>>> import numpy as np
>>> np.set_printoptions(precision=2, suppress=True, linewidth=140)
>>> data = np.loadtxt("x.csv", delimiter=",")
>>> data
array([[-1.95,  1.38, -2.55,  2.85, -3.61,  1.4 , -0.81, -1.22, -1.43,  2.46,  2.18],
       [ 1.38,  4.23,  1.71, -2.07, -0.42,  1.41,  0.2 ,  1.68,  1.51,  0.72,  3.07],
       [-2.55,  1.71,  0.52, -3.19, -1.3 , -4.39, -3.31, -1.9 , -1.47, -1.2 ,  0.46],
       [ 2.85, -2.07, -3.19,  2.33, -3.13, -2.61, -0.13,  2.98, -1.75,  0.25, -0.68],
       [-3.61, -0.42, -1.3 , -3.13,  1.53, -0.08,  2.06,  2.62, -5.14, -0.72,  0.38],
       [ 1.4 ,  1.41, -4.39, -2.61, -0.08,  0.79,  0.87, -1.16,  1.02, -0.21,  3.97],
       [-0.81,  0.2 , -3.31, -0.13,  2.06,  0.87,  3.43, -3.31, -1.36,  1.48, -1.03],
       [-1.22,  1.68, -1.9 ,  2.98,  2.62, -1.16, -3.31,  0.61, -1.21,  1.61, -0.18],
       [-1.43,  1.51, -1.47, -1.75, -5.14,  1.02, -1.36, -1.21,  1.14, -0.75, -2.77],
       [ 2.46,  0.72, -1.2 ,  0.25, -0.72, -0.21,  1.48,  1.61, -0.75, -1.99,  2.59],
       [ 2.18,  3.07,  0.46, -0.68,  0.38,  3.97, -1.03, -0.18, -2.77,  2.59, -3.65]])
>>> x = np.array([1, 0, -1, 1, 1, -2, 2, -2, -1, 1, 1])
>>> (data @ x).argmax()
np.int64(6)
>>> data @ x
array([  3.93,  -6.32,  -0.87,   5.56,  -0.07,   8.32,  17.98,   3.4 , -13.85,   4.7 ,  -6.51])
>>> data @ np.eye(11)[9]
array([ 2.46,  0.72, -1.2 ,  0.25, -0.72, -0.21,  1.48,  1.61, -0.75, -1.99,  2.59])
>>> np.einsum("ij,j->i", data, x)
array([  3.93,  -6.32,  -0.87,   5.56,  -0.07,   8.32,  17.98,   3.4 , -13.85,   4.7 ,  -6.51])
>>> arr = np.loadtxt("block4.csv", delimiter=",")
>>> arr
array([[ 0.1,  0.7, -0.6, -0.5,  1.4],
       [-1.8, -2.3,  0. , -2.2, -1.5],
       [ 1.8,  0.1, -0.3, -0.1, -1. ],
       [-0.5,  1.6,  0.4,  0.4, -0.4],
       [-1. , -1.3, -1.4,  0.1, -0.9],
       [-0.5, -1.3, -0.8, -0.2,  0.5],
       [-2.4, -2.1, -1.8,  0.6,  3.9],
       [ 0.2,  1. , -0.5, -1.4, -0.3],
       [-0.4,  0.8,  0.6, -0.5, -0.9],
       [-2.6,  0.8, -0.5,  0.8,  1.1],
       [-0.2, -0.6,  0.8,  1.3,  1.3],
       [-0.9, -0.4, -0.2, -0.2,  0.8]])
>>> rng = np.random.default_rng(839)
>>> lab = rng.permutation(5)
>>> out = arr[:, lab] * rng.choice([-1, 1], 5)
>>> out
array([[-1.4, -0.6, -0.5,  0.7, -0.1],
       [ 1.5,  0. , -2.2, -2.3,  1.8],
       [ 1. , -0.3, -0.1,  0.1, -1.8],
       [ 0.4,  0.4,  0.4,  1.6,  0.5],
       [ 0.9, -1.4,  0.1, -1.3,  1. ],
       [-0.5, -0.8, -0.2, -1.3,  0.5],
       [-3.9, -1.8,  0.6, -2.1,  2.4],
       [ 0.3, -0.5, -1.4,  1. , -0.2],
       [ 0.9,  0.6, -0.5,  0.8,  0.4],
       [-1.1, -0.5,  0.8,  0.8,  2.6],
       [-1.3,  0.8,  1.3, -0.6,  0.2],
       [-0.8, -0.2, -0.2, -0.4,  0.9]])
>>> left, _, vt = np.linalg.svd(arr.T @ out)
>>> np.round(left @ vt, 2) + 0
array([[ 0.,  0.,  0.,  0., -1.],
       [ 0.,  0.,  0.,  1.,  0.],
       [ 0.,  1.,  0.,  0.,  0.],
       [ 0.,  0.,  1.,  0.,  0.],
       [-1.,  0.,  0.,  0.,  0.]])
>>> Ac = (out - out.mean(axis=0)) / out.std(axis=0)
>>> Ac.std(axis=0)
array([1., 1., 1., 1., 1.])
>>> np.argwhere(np.abs(Ac) > 2)
array([[1, 2],
       [2, 4],
       [6, 0]])
>>> coef = np.linalg.lstsq(np.delete(Ac, 0, axis=1), Ac[:, 0])[0]
>>> np.abs(coef).argmax()
np.int64(1)
>>> round(np.linalg.norm(arr), 2)
np.float64(9.21)
>>> arr.shape
(12, 5)
>>> arr - arr[0]
array([[ 0. ,  0. ,  0. ,  0. ,  0. ],
       [-1.9, -3. ,  0.6, -1.7, -2.9],
       [ 1.7, -0.6,  0.3,  0.4, -2.4],
       [-0.6,  0.9,  1. ,  0.9, -1.8],
       [-1.1, -2. , -0.8,  0.6, -2.3],
       [-0.6, -2. , -0.2,  0.3, -0.9],
       [-2.5, -2.8, -1.2,  1.1,  2.5],
       [ 0.1,  0.3,  0.1, -0.9, -1.7],
       [-0.5,  0.1,  1.2,  0. , -2.3],
       [-2.7,  0.1,  0.1,  1.3, -0.3],
       [-0.3, -1.3,  1.4,  1.8, -0.1],
       [-1. , -1.1,  0.4,  0.3, -0.6]])
>>> np.linalg.svd(arr, compute_uv=False)
array([6.6 , 4.62, 3.22, 2.45, 1.87])
>>> arr.sum(axis=1)
array([ 1.1, -7.8,  0.5,  1.5, -4.5, -2.3, -1.8, -1. , -0.4, -0.4,  2.6, -0.9])
>>> out = np.c_[arr[:, :4] @ np.array([[2, -1, -3, -3], [3, -1, 3, -3], [1, 2, 0, -2], [-3, -2, -3, -3]]), np.array([3, 2, 3, 0, 3, 0, 2, 1, 3, 1, 2, 3])]
>>> out
array([[  3.2,  -1. ,   3.3,   0.3,   3. ],
       [ -3.9,   8.5,   5.1,  18.9,   2. ],
       [  3.9,  -2.3,  -4.8,  -4.8,   3. ],
       [  3. ,  -1.1,   5.1,  -5.3,   0. ],
       [ -7.6,  -0.7,  -1.2,   9.4,   3. ],
       [ -5.1,   0.6,  -1.8,   7.6,   0. ],
       [-14.7,  -0.3,  -0.9,  15.3,   2. ],
       [  7.1,   0.6,   6.6,   1.6,   1. ],
       [  3.7,   1.8,   5.1,  -0.9,   3. ],
       [ -5.7,  -0.8,   7.8,   4. ,   1. ],
       [ -5.3,  -0.2,  -5.1,  -3.1,   2. ],
       [ -2.6,   1.3,   2.1,   4.9,   3. ]])
>>> np.round(np.linalg.norm(out - arr @ np.linalg.lstsq(arr, out)[0], axis=0), 2) + 0
array([0.  , 0.  , 0.  , 0.  , 6.76])
>>> np.linalg.norm(np.linalg.qr(arr)[0].T @ out, axis=0) ** 2 / ((out ** 2).sum(axis=0) + 1e-12)
array([1.  , 1.  , 1.  , 1.  , 0.23])
>>> np.linalg.matrix_rank(np.c_[arr, out])
np.int64(6)
>>> Ac = out - out.mean(axis=0)
>>> left, sigma, vt = np.linalg.svd(Ac, full_matrices=False)
>>> np.round(Ac.mean(axis=0), 2) + 0
array([0., 0., 0., 0., 0.])
>>> np.abs(vt[0]).argmax()
np.int64(3)
>>> (np.sign(left[:, 0]) == np.sign(left[0, 0])).astype(int)
array([1, 0, 1, 1, 0, 0, 0, 1, 1, 0, 1, 0])
>>> np.linalg.matrix_rank(Ac)
np.int64(5)
>>> np.round(vt[0] * np.sign(vt[0, np.abs(vt[0]).argmax()]), 2) + 0
array([-0.58,  0.15, -0.04,  0.8 ,  0.  ])
>>> sigma ** 2 / (sigma ** 2).sum()
array([0.67, 0.23, 0.07, 0.02, 0.01])
>>> X = np.array([[5.0, 0.0, 4.0, 0.0],
...     [0.0, 5.0, 0.0, 0.0],
...     [4.0, 0.0, 5.0, 0.0],
...     [0.0, 0.0, 0.0, 5.0]])
>>> np.linalg.norm(X, axis=0)
array([6.4, 5. , 6.4, 5. ])
>>> round(np.linalg.norm(X, "nuc"), 2)
np.float64(20.0)
>>> round(np.linalg.norm(X[0] - X[3]), 2)
np.float64(8.12)
>>> X[0] @ X[3]
np.float64(0.0)
>>> x = np.ones(4)
>>> for _ in range(4):
...     x = X @ x
...     x /= np.linalg.norm(x)
...     print(round(x @ X @ x, 2))
... 
8.06
8.65
8.89
8.96
>>> round(float(np.linalg.eigvalsh(X)[-1]), 2)
9.0
>>> w, V = np.linalg.eigh(X)
>>> x = np.array([3, 3, 3, 0])
>>> x @ X @ x
np.float64(207.0)
>>> V * np.maximum(w, 0) @ V.T
array([[5., 0., 4., 0.],
       [0., 5., 0., 0.],
       [4., 0., 5., 0.],
       [0., 0., 0., 5.]])
>>> V * np.sqrt(w) @ V.T
array([[2.  , 0.  , 1.  , 0.  ],
       [0.  , 2.24, 0.  , 0.  ],
       [1.  , 0.  , 2.  , 0.  ],
       [0.  , 0.  , 0.  , 2.24]])
>>> V * np.abs(w) @ V.T
array([[5., 0., 4., 0.],
       [0., 5., 0., 0.],
       [4., 0., 5., 0.],
       [0., 0., 0., 5.]])
>>> np.linalg.eigvalsh(X[1:, 1:])
array([5., 5., 5.])
>>> lab = rng.permutation(4)
>>> lab
array([3, 1, 2, 0])
>>> out = X[lab][:, lab]
>>> out
array([[5., 0., 0., 0.],
       [0., 5., 0., 0.],
       [0., 0., 5., 4.],
       [0., 0., 4., 5.]])
>>> np.diag(out)
array([5., 5., 5., 5.])
>>> np.trace(out)
np.float64(20.0)
>>> np.allclose(out, X)
False
>>> J = np.load("run4.npy")
>>> J
array([[0, 1, 0],
       [0, 3, 0],
       [0, 3, 0],
       [6, 5, 0],
       [6, 5, 0],
       [3, 4, 0],
       [0, 2, 0],
       [0, 3, 0],
       [0, 2, 0],
       [6, 5, 0],
       [6, 5, 0],
       [3, 4, 0],
       [3, 4, 0],
       [3, 4, 0],
       [9, 6, 0],
       [0, 3, 0],
       [0, 3, 0],
       [6, 5, 0],
       [0, 2, 0],
       [0, 0, 0],
       [9, 6, 0],
       [0, 1, 0],
       [0, 0, 0],
       [0, 0, 0],
       [6, 5, 0],
       [0, 3, 0],
       [3, 4, 0],
       [3, 4, 0]])
>>> th = np.radians(158)
>>> Rm = np.eye(3)
>>> Rm[1, 1] = Rm[0, 0] = np.cos(th)
>>> Rm[1, 0], Rm[0, 1] = -np.sin(th), np.sin(th)
>>> Rm
array([[-0.93,  0.37,  0.  ],
       [-0.37, -0.93,  0.  ],
       [ 0.  ,  0.  ,  1.  ]])
>>> out = J @ Rm.T
>>> np.allclose(J @ J.T, out @ out.T)
True
>>> M = np.loadtxt("dump.csv", delimiter=",")
>>> M
array([[1.  , 0.5 , 0.25, 0.12, 0.06, 0.03, 0.02, 0.01, 0.  , 0.  , 0.  ],
       [0.5 , 1.  , 0.5 , 0.25, 0.12, 0.06, 0.03, 0.02, 0.01, 0.  , 0.  ],
       [0.25, 0.5 , 1.  , 0.5 , 0.25, 0.12, 0.06, 0.03, 0.02, 0.01, 0.  ],
       [0.12, 0.25, 0.5 , 1.  , 0.5 , 0.25, 0.12, 0.06, 0.03, 0.02, 0.01],
       [0.06, 0.12, 0.25, 0.5 , 1.  , 0.5 , 0.25, 0.12, 0.06, 0.03, 0.02],
       [0.03, 0.06, 0.12, 0.25, 0.5 , 1.  , 0.5 , 0.25, 0.12, 0.06, 0.03],
       [0.02, 0.03, 0.06, 0.12, 0.25, 0.5 , 1.  , 0.5 , 0.25, 0.12, 0.06],
       [0.01, 0.02, 0.03, 0.06, 0.12, 0.25, 0.5 , 1.  , 0.5 , 0.25, 0.12],
       [0.  , 0.01, 0.02, 0.03, 0.06, 0.12, 0.25, 0.5 , 1.  , 0.5 , 0.25],
       [0.  , 0.  , 0.01, 0.02, 0.03, 0.06, 0.12, 0.25, 0.5 , 1.  , 0.5 ],
       [0.  , 0.  , 0.  , 0.01, 0.02, 0.03, 0.06, 0.12, 0.25, 0.5 , 1.  ]])
>>> x = np.ones(11)
>>> for _ in range(5):
...     x = M @ x
...     x /= np.linalg.norm(x)
...     print(round(x @ M @ x, 2))
... 
2.69
2.71
2.71
2.71
2.71
>>> x
array([0.17, 0.24, 0.3 , 0.34, 0.37, 0.38, 0.37, 0.34, 0.3 , 0.24, 0.17])
>>> w, V = np.linalg.eigh(M)
>>> x = np.array([-2, -2, -2, -2, -2, 1, 0, 0, 2, -2, -2])
>>> x @ M @ x
np.float64(51.44)
>>> np.round(x @ M @ x / (x @ x), 2), np.round(w[0], 2), round(w[-1], 2)
(np.float64(1.56), np.float64(0.35), np.float64(2.71))
>>> np.round(V * np.abs(w) @ V.T, 2) + 0
array([[1.  , 0.5 , 0.25, 0.12, 0.06, 0.03, 0.02, 0.01, 0.  , 0.  , 0.  ],
       [0.5 , 1.  , 0.5 , 0.25, 0.12, 0.06, 0.03, 0.02, 0.01, 0.  , 0.  ],
       [0.25, 0.5 , 1.  , 0.5 , 0.25, 0.12, 0.06, 0.03, 0.02, 0.01, 0.  ],
       [0.12, 0.25, 0.5 , 1.  , 0.5 , 0.25, 0.12, 0.06, 0.03, 0.02, 0.01],
       [0.06, 0.12, 0.25, 0.5 , 1.  , 0.5 , 0.25, 0.12, 0.06, 0.03, 0.02],
       [0.03, 0.06, 0.12, 0.25, 0.5 , 1.  , 0.5 , 0.25, 0.12, 0.06, 0.03],
       [0.02, 0.03, 0.06, 0.12, 0.25, 0.5 , 1.  , 0.5 , 0.25, 0.12, 0.06],
       [0.01, 0.02, 0.03, 0.06, 0.12, 0.25, 0.5 , 1.  , 0.5 , 0.25, 0.12],
       [0.  , 0.01, 0.02, 0.03, 0.06, 0.12, 0.25, 0.5 , 1.  , 0.5 , 0.25],
       [0.  , 0.  , 0.01, 0.02, 0.03, 0.06, 0.12, 0.25, 0.5 , 1.  , 0.5 ],
       [0.  , 0.  , 0.  , 0.01, 0.02, 0.03, 0.06, 0.12, 0.25, 0.5 , 1.  ]])
>>> Lm = np.linalg.cholesky(M)
>>> np.linalg.eigvalsh(M).min() > 0
np.True_
>>> Lm
array([[1.  , 0.  , 0.  , 0.  , 0.  , 0.  , 0.  , 0.  , 0.  , 0.  , 0.  ],
       [0.5 , 0.87, 0.  , 0.  , 0.  , 0.  , 0.  , 0.  , 0.  , 0.  , 0.  ],
       [0.25, 0.43, 0.87, 0.  , 0.  , 0.  , 0.  , 0.  , 0.  , 0.  , 0.  ],
       [0.12, 0.22, 0.43, 0.87, 0.  , 0.  , 0.  , 0.  , 0.  , 0.  , 0.  ],
       [0.06, 0.1 , 0.22, 0.43, 0.87, 0.  , 0.  , 0.  , 0.  , 0.  , 0.  ],
       [0.03, 0.05, 0.1 , 0.22, 0.43, 0.87, 0.  , 0.  , 0.  , 0.  , 0.  ],
       [0.02, 0.02, 0.05, 0.1 , 0.22, 0.43, 0.87, 0.  , 0.  , 0.  , 0.  ],
       [0.01, 0.02, 0.02, 0.05, 0.1 , 0.22, 0.43, 0.87, 0.  , 0.  , 0.  ],
       [0.  , 0.01, 0.02, 0.02, 0.05, 0.1 , 0.22, 0.43, 0.87, 0.  , 0.  ],
       [0.  , 0.  , 0.01, 0.02, 0.02, 0.05, 0.1 , 0.22, 0.43, 0.87, 0.  ],
       [0.  , 0.  , 0.  , 0.01, 0.02, 0.02, 0.05, 0.1 , 0.22, 0.43, 0.87]])
>>> Lm @ Lm.T
array([[1.  , 0.5 , 0.25, 0.12, 0.06, 0.03, 0.02, 0.01, 0.  , 0.  , 0.  ],
       [0.5 , 1.  , 0.5 , 0.25, 0.12, 0.06, 0.03, 0.02, 0.01, 0.  , 0.  ],
       [0.25, 0.5 , 1.  , 0.5 , 0.25, 0.12, 0.06, 0.03, 0.02, 0.01, 0.  ],
       [0.12, 0.25, 0.5 , 1.  , 0.5 , 0.25, 0.12, 0.06, 0.03, 0.02, 0.01],
       [0.06, 0.12, 0.25, 0.5 , 1.  , 0.5 , 0.25, 0.12, 0.06, 0.03, 0.02],
       [0.03, 0.06, 0.12, 0.25, 0.5 , 1.  , 0.5 , 0.25, 0.12, 0.06, 0.03],
       [0.02, 0.03, 0.06, 0.12, 0.25, 0.5 , 1.  , 0.5 , 0.25, 0.12, 0.06],
       [0.01, 0.02, 0.03, 0.06, 0.12, 0.25, 0.5 , 1.  , 0.5 , 0.25, 0.12],
       [0.  , 0.01, 0.02, 0.03, 0.06, 0.12, 0.25, 0.5 , 1.  , 0.5 , 0.25],
       [0.  , 0.  , 0.01, 0.02, 0.03, 0.06, 0.12, 0.25, 0.5 , 1.  , 0.5 ],
       [0.  , 0.  , 0.  , 0.01, 0.02, 0.03, 0.06, 0.12, 0.25, 0.5 , 1.  ]])
>>> x = np.array([3, 1, 1, 0, 0, 3, 2, 1, 1, 1, 1])
>>> rhs = M @ x
>>> rhs
array([3.89, 3.27, 2.79, 2.22, 2.78, 4.73, 4.58, 3.7 , 3.14, 2.68, 2.08])
>>> np.round(np.linalg.solve(M, M[:, 7]), 2) + 0
array([0., 0., 0., 0., 0., 0., 0., 1., 0., 0., 0.])
>>> np.round(np.linalg.solve(M, rhs), 2) + 0
array([3., 1., 1., 0., 0., 3., 2., 1., 1., 1., 1.])
>>> K = np.array([[0, 1, 1, 2, -2, -2],
...     [0, 0, 3, -1, 2, -2],
...     [0, 0, 0, 3, -3, 2],
...     [0, 0, 0, 0, -1, 0],
...     [0, 0, 0, 0, 0, -1],
...     [0, 0, 0, 0, 0, 0]])
>>> left, sigma, vt = np.linalg.svd(K)
>>> sigma
array([5.94, 4.07, 1.91, 0.66, 0.29, 0.  ])
>>> out = left[:, :5] @ np.diag(sigma[:5]) @ vt[:5]
>>> np.linalg.matrix_rank(K, rtol=0.05)
np.int64(4)
>>> out.round(2) + 0
array([[ 0.,  1.,  1.,  2., -2., -2.],
       [ 0.,  0.,  3., -1.,  2., -2.],
       [ 0.,  0.,  0.,  3., -3.,  2.],
       [ 0.,  0.,  0.,  0., -1.,  0.],
       [ 0.,  0.,  0.,  0.,  0., -1.],
       [ 0.,  0.,  0.,  0.,  0.,  0.]])
>>> round(float(np.linalg.norm(K - out) / np.linalg.norm(K)), 2)
0.0
>>> round(np.abs(K - out).max(), 2)
np.float64(0.0)
>>> np.round(np.linalg.norm(K - out, 2), 2), sigma[5]
(np.float64(0.0), np.float64(0.0))
